$ ipython --no-banner

In [1]: import numpy as np

In [2]: from numpy import linalg as LA

In [3]: np.set_printoptions(precision=2, suppress=True, linewidth=200)

In [4]: data = np.load("run1.npy")

In [5]: print(data)
[[  3   0  -2   3  -3   2   1   0]
 [  0  14  -3  -3  -2  -9  -8  -2]
 [ -2  -3  22   9  19  -7 -10 -12]
 [  3  -3   9   9   6   0  -3  -6]
 [ -3  -2  19   6  17  -7  -9 -10]
 [  2  -9  -7   0  -7  10  10   6]
 [  1  -8 -10  -3  -9  10  11   8]
 [  0  -2 -12  -6 -10   6   8   8]]

In [6]: # symmetric

In [7]: left, sv, vt = LA.svd(data)

In [8]: print(sv.round(2) + 0)
[58.9  26.11  8.99  0.    0.    0.    0.    0.  ]

In [9]: print(np.argmax(sv[:-1] / (sv[1:] + 1e-6)) + 1)
3

In [10]: B = left[:, :3] @ np.diag(sv[:3]) @ vt[:3]

In [11]: print(B.round(2) + 0)
[[  3.   0.  -2.   3.  -3.   2.   1.   0.]
 [  0.  14.  -3.  -3.  -2.  -9.  -8.  -2.]
 [ -2.  -3.  22.   9.  19.  -7. -10. -12.]
 [  3.  -3.   9.   9.   6.   0.  -3.  -6.]
 [ -3.  -2.  19.   6.  17.  -7.  -9. -10.]
 [  2.  -9.  -7.   0.  -7.  10.  10.   6.]
 [  1.  -8. -10.  -3.  -9.  10.  11.   8.]
 [  0.  -2. -12.  -6. -10.   6.   8.   8.]]

In [12]: print(np.round(LA.norm(data - B, 2), 2), round(sv[3], 2))
0.0 0.0

In [13]: r0, g = data[4], data[6]

In [14]: print(r0 @ g)
-597

In [15]: print(r0 @ r0)
929

In [16]: p = (r0 @ g) / (r0 @ r0) * r0

In [17]: print(np.round((g - p) @ r0, 2))
0.0

In [18]: print(np.outer(r0, g))
[[  -3   24   30    9   27  -30  -33  -24]
 [  -2   16   20    6   18  -20  -22  -16]
 [  19 -152 -190  -57 -171  190  209  152]
 [   6  -48  -60  -18  -54   60   66   48]
 [  17 -136 -170  -51 -153  170  187  136]
 [  -7   56   70   21   63  -70  -77  -56]
 [  -9   72   90   27   81  -90  -99  -72]
 [ -10   80  100   30   90 -100 -110  -80]]

In [19]: print(LA.matrix_rank(np.outer(r0, g)))
1

In [20]: print(np.round(LA.norm(r0 + g) ** 2 + LA.norm(r0 - g) ** 2, 2))
2938.0

In [21]: x0 = np.array([-3, 1, 2, -3, -5, 4, 5, -4])

In [22]: a = np.maximum(data @ x0, 0)

In [23]: print(a)
[ 6  0  0  0  0 72 86 74]

In [24]: print(np.tanh(data @ x0))
[ 1. -1. -1. -1. -1.  1.  1.  1.]

In [25]: print(np.maximum(data @ (3 * x0), 0))
[ 18   0   0   0   0 216 258 222]

In [26]: print(data.T @ a)
[  248 -1484 -2264  -684 -2036  2036  2264  1712]

In [27]: print(np.flatnonzero(a > 1e-9))
[0 5 6 7]

In [28]: print(np.maximum(data @ x0, 0) - np.maximum(-data @ x0, 0))
[   6  -41 -105  -42  -91   72   86   74]

In [29]: m1 = np.array([[2, 1, 0, 0, 0, 0],
    ...:     [2, 3, 0, 0, 0, 0],
    ...:     [1, 0, 0, 0, 0, 0],
    ...:     [0, 0, 2, 1, 0, 0],
    ...:     [0, 0, 2, 3, 0, 0],
    ...:     [0, 0, 1, 0, 0, 0],
    ...:     [0, 0, 0, 0, 2, 1],
    ...:     [0, 0, 0, 0, 2, 3],
    ...:     [0, 0, 0, 0, 1, 0]])

In [30]: P = m1 @ LA.solve(m1.T @ m1, m1.T)

In [31]: print(P)
[[ 0.65  0.12  0.46  0.    0.    0.    0.    0.    0.  ]
 [ 0.12  0.96 -0.15  0.    0.    0.    0.    0.    0.  ]
 [ 0.46 -0.15  0.38  0.    0.    0.    0.    0.    0.  ]
 [ 0.    0.    0.    0.65  0.12  0.46  0.    0.    0.  ]
 [ 0.    0.    0.    0.12  0.96 -0.15  0.    0.    0.  ]
 [ 0.    0.    0.    0.46 -0.15  0.38  0.    0.    0.  ]
 [ 0.    0.    0.    0.    0.    0.    0.65  0.12  0.46]
 [ 0.    0.    0.    0.    0.    0.    0.12  0.96 -0.15]
 [ 0.    0.    0.    0.    0.    0.    0.46 -0.15  0.38]]

In [32]: print(np.round(LA.eigvalsh(P), 2) + 0)
[0. 0. 0. 1. 1. 1. 1. 1. 1.]

In [33]: print(P @ m1[:, 4])
[0. 0. 0. 0. 0. 0. 2. 2. 1.]

In [34]: rng = np.random.default_rng(557391)

In [35]: B = m1 + rng.integers(-2, 3, (9, 3)) @ rng.integers(-2, 3, (3, 6))

In [36]: print(B)
[[ 2  9 -4 -4  2  2]
 [ 0  5 -4  2 -1  3]
 [ 1 -2  0  2 -1 -1]
 [-3  2 -4  5 -2  4]
 [ 4  2  4 -1  2 -6]
 [-4  0 -3  4 -2  6]
 [ 3  4  0 -4  4 -3]
 [ 1  8 -4 -4  4  3]
 [ 0  4 -2 -2  2  1]]

In [37]: print(np.round(LA.svd(B - m1, compute_uv=False), 2) + 0)
[17.6  16.4   3.79  0.    0.    0.  ]

In [38]: r0, g = B[2], B[1]

In [39]: print(r0 @ g)
-8

In [40]: print(r0 @ r0)
11

In [41]: p = (r0 @ g) / (r0 @ r0) * r0

In [42]: print(LA.matrix_rank(np.outer(r0, g)))
1

In [43]: print(p)
[-0.73  1.45 -0.   -1.45  0.73  0.73]

In [44]: A = np.loadtxt("sample3.csv", delimiter=",")

In [45]: print(A)
[[-19.21 -28.63 -30.72 -21.12   7.7   15.21   5.37 -24.82 -28.63]
 [-13.83 -19.35 -22.02 -15.1    5.65  10.03   1.38 -16.82 -19.35]
 [-13.74 -19.19 -21.86 -14.99   5.62   9.94   1.31 -16.68 -19.19]
 [-10.15 -13.05 -16.03 -10.95   4.27   6.72  -0.91 -11.45 -13.05]
 [ -1.64   0.07  -2.22  -1.4    1.06   0.77  -2.24  -0.41   0.07]
 [ -0.64   0.55  -0.75  -0.43   0.53   0.4   -1.06   0.13   0.55]
 [ -0.57   0.53  -0.66  -0.37   0.48   0.37  -0.95   0.14   0.53]
 [  0.13  -0.21   0.13   0.06  -0.14  -0.15   0.18  -0.07  -0.21]
 [  0.33  -0.55   0.31   0.14  -0.35  -0.42   0.39  -0.18  -0.55]
 [  1.2   -1.82   1.08   0.48  -1.32  -2.03   0.4   -0.38  -1.82]
 [  2.2   -2.6    2.06   0.96  -2.35  -4.15  -0.53  -0.11  -2.6 ]
 [  3.    -2.89   2.89   1.4   -3.1   -5.86  -1.55   0.31  -2.89]
 [  5.14  -2.89   5.31   2.74  -4.98 -10.42  -4.77   1.92  -2.89]
 [  5.47  -2.83   5.7    2.96  -5.25 -11.11  -5.29   2.21  -2.83]
 [ 10.57  -0.68  11.89   6.61  -9.24 -21.51 -13.76   7.24  -0.68]
 [ 14.92   2.13  17.41   9.95 -12.42 -30.14 -21.22  12.06   2.13]
 [ 19.68   5.74  23.58  13.74 -15.78 -39.38 -29.44  17.62   5.74]]

In [46]: # columns 1 and 8 are equal

In [47]: ang = np.radians(180)

In [48]: R = np.eye(9)

In [49]: R[6, 6] = R[4, 4] = np.cos(ang)

In [50]: R[6, 4], R[4, 6] = -np.sin(ang), np.sin(ang)

In [51]: print(R.round(2) + 0)
[[ 1.  0.  0.  0.  0.  0.  0.  0.  0.]
 [ 0.  1.  0.  0.  0.  0.  0.  0.  0.]
 [ 0.  0.  1.  0.  0.  0.  0.  0.  0.]
 [ 0.  0.  0.  1.  0.  0.  0.  0.  0.]
 [ 0.  0.  0.  0. -1.  0.  0.  0.  0.]
 [ 0.  0.  0.  0.  0.  1.  0.  0.  0.]
 [ 0.  0.  0.  0.  0.  0. -1.  0.  0.]
 [ 0.  0.  0.  0.  0.  0.  0.  1.  0.]
 [ 0.  0.  0.  0.  0.  0.  0.  0.  1.]]

In [52]: B = A @ R.T

In [53]: print(np.abs(B - A).max(axis=0))
[ 0.    0.    0.    0.   31.55  0.   58.89  0.    0.  ]

In [54]: print(round(float(LA.det(R)), 2), np.trace(R))
1.0 5.0

In [55]: print(np.round(LA.svd(A, compute_uv=False), 2) + 0, np.round(LA.svd(B, compute_uv=False), 2) + 0)
[120.65  54.94  10.84   0.     0.     0.     0.     0.     0.  ] [120.65  54.94  10.84   0.     0.     0.     0.     0.     0.  ]

In [56]: print(np.allclose(A @ A.T, B @ B.T))
True

In [57]: A @ A
---------------------------------------------------------------------------
ValueError                                Traceback (most recent call last)
Cell In[57], line 1
----> 1 A @ A

ValueError: matmul: Input operand 1 has a mismatch in its core dimension 0, with gufunc signature (n?,k),(k,m?)->(n?,m?) (size 17 is different from 9)

In [58]: cov = A.T @ A

In [59]: print(np.round(LA.svd(A, compute_uv=False) ** 2, 2) + 0)
[14555.85  3018.31   117.58     0.       0.       0.       0.       0.       0.  ]

In [60]: print(np.allclose(cov, cov.T))
True

In [61]: print(np.round(LA.eigvalsh(cov)[::-1], 2) + 0)
[14555.85  3018.31   117.58     0.       0.       0.       0.       0.       0.  ]

In [62]: print(np.diag(cov))
[1648.81 1806.76 3244.36 1371.82  700.64 3686.61 1600.47 1825.51 1806.76]

In [63]: r = LA.matrix_rank(A)

In [64]: print(r)
3

In [65]: ns = LA.svd(A)[2][r:].T

In [66]: print([int(LA.matrix_rank(np.delete(A, i, axis=0))) for i in range(17)])
[3, 3, 3, 3, 3, 3, 3, 3, 3, 3, 3, 3, 3, 3, 3, 3, 3]

In [67]: print([int(LA.matrix_rank(A[:, :j + 1])) for j in range(9)])
[1, 2, 3, 3, 3, 3, 3, 3, 3]

In [68]: print(ns.shape)
(9, 6)

In [69]: print(LA.matrix_rank(A.T @ A), LA.matrix_rank(A @ A.T))
3 3

In [70]: print([int(LA.matrix_rank(A[:i])) for i in range(1, len(A) + 1)])
[1, 2, 3, 3, 3, 3, 3, 3, 3, 3, 3, 3, 3, 3, 3, 3, 3]

In [71]: print(np.abs(np.diag(LA.qr(A)[1])) > 1e-9)
[ True  True  True False False False False False False]

In [72]: print(np.allclose(A[:-1].T @ LA.lstsq(A[:-1].T, A[-1])[0], A[-1]))
True

In [73]: print(round(np.trace(LA.pinv(A) @ A), 2))
3.0

In [74]: print(LA.lstsq(A[:-1].T, A[-1])[2])
3

In [75]: print(np.argsort(-LA.norm(A, axis=0).round(6), kind="stable")[:3])
[5 2 7]

In [76]: M = np.load("case8.npy")

In [77]: print(M)
[[  2.8    1.11   8.77 -18.46  20.51   2.71  11.79 -62.78  50.94  45.18 -16.42]
 [ -4.17 -14.16   1.59  -1.99  -5.62  12.26   0.1  -18.03  17.99  11.99  -8.13]
 [  2.79   5.58   0.75  -3.85   8.13  -6.71   5.77  -9.06   9.32   8.21  -1.54]
 [  2.22   9.37  13.57 -18.96  28.03  16.12  -6.03 -62.97  27.08  29.9   -6.37]
 [  0.66  10.94  10.61 -13.81  23.    17.35 -12.36 -45.05   9.55  15.09  -0.02]
 [  9.66  30.53  12.3  -21.3   41.68  -3.01  -0.03 -53.78  17.82  26.87   0.03]
 [ -1.84   1.29   6.54  -6.57   8.96  17.66 -12.26 -27.11   2.91   6.35   0.05]
 [  4.7   15.97  14.03 -22.76  36.38   8.82   0.06 -72.45  35.78  38.76  -7.72]
 [ -0.25   2.77  13.97 -19.4   25.55  22.29  -5.98 -71.72  36.35  35.77 -10.11]
 [  8.87  26.47   8.72 -17.69  35.93  -9.29   5.7  -44.86  20.77  26.93  -1.76]
 [  1.27   7.2    7.84 -11.28  17.17  10.88  -6.36 -35.9   11.89  14.79  -1.98]
 [ -4.31  -9.8    5.28  -4.73   0.21  17.77  -6.44 -27.24  14.88  12.17  -6.25]
 [  2.11   5.97   9.84 -16.17  21.94  10.08   0.2  -53.56  29.67  29.67  -8.22]]

In [78]: B = np.array([[-1, 1],
    ...:     [-2, -2],
    ...:     [1, -1],
    ...:     [-2, 2],
    ...:     [-1, 1],
    ...:     [2, 0],
    ...:     [-2, 2],
    ...:     [2, -2],
    ...:     [-2, 0],
    ...:     [-2, -1],
    ...:     [2, 2]])

In [79]: print(np.vstack([M, B.T]).shape)
(15, 11)

In [80]: print(LA.matrix_rank(M @ B))
2

In [81]: B @ M
---------------------------------------------------------------------------
ValueError                                Traceback (most recent call last)
Cell In[81], line 1
----> 1 B @ M

ValueError: matmul: Input operand 1 has a mismatch in its core dimension 0, with gufunc signature (n?,k),(k,m?)->(n?,m?) (size 13 is different from 2)

In [82]: r0 = np.array([-3, -4])

In [83]: print(np.cross(M[11, :3], M[5, :3]))
[-281.74  104.02  -36.92]

In [84]: print(np.polyval(r0, M[11]))
[  8.93  25.4  -19.84  10.19  -4.63 -57.31  15.32  77.72 -48.64 -40.51  14.75]

In [85]: left, sv, vt = LA.svd(M)

In [86]: print(np.argmax(sv[:-1] / (sv[1:] + 1e-6)) + 1)
3

In [87]: print(sv)
[246.79  61.86  46.72   1.64   1.4    1.02   0.69   0.66   0.44   0.3    0.15]

In [88]: B = left[:, :3] @ np.diag(sv[:3]) @ vt[:3]

In [89]: print(LA.matrix_rank(M, rtol=0.05))
3

In [90]: print(np.round(np.abs(M - B).max(), 2))
0.62

In [91]: print(round(float(LA.norm(M - B, 2)), 2), np.round(sv[3], 2))
1.64 1.64

In [92]: B = M / LA.norm(M, axis=1)
---------------------------------------------------------------------------
ValueError                                Traceback (most recent call last)
Cell In[92], line 1
----> 1 B = M / LA.norm(M, axis=1)

ValueError: operands could not be broadcast together with shapes (13,11) (13,) 

In [93]: B = M / LA.norm(M, axis=1, keepdims=True)

In [94]: cov = B @ B.T

In [95]: print(LA.norm(B, axis=1))
[1. 1. 1. 1. 1. 1. 1. 1. 1. 1. 1. 1. 1.]

In [96]: print(np.argwhere(np.triu(np.abs(cov) > 0.95, 1)))
[[ 0 12]
 [ 3  4]
 [ 3  7]
 [ 3  8]
 [ 3 10]
 [ 3 12]
 [ 4 10]
 [ 5  9]
 [ 7  8]
 [ 7 10]
 [ 7 12]
 [ 8 10]
 [ 8 12]
 [10 12]]
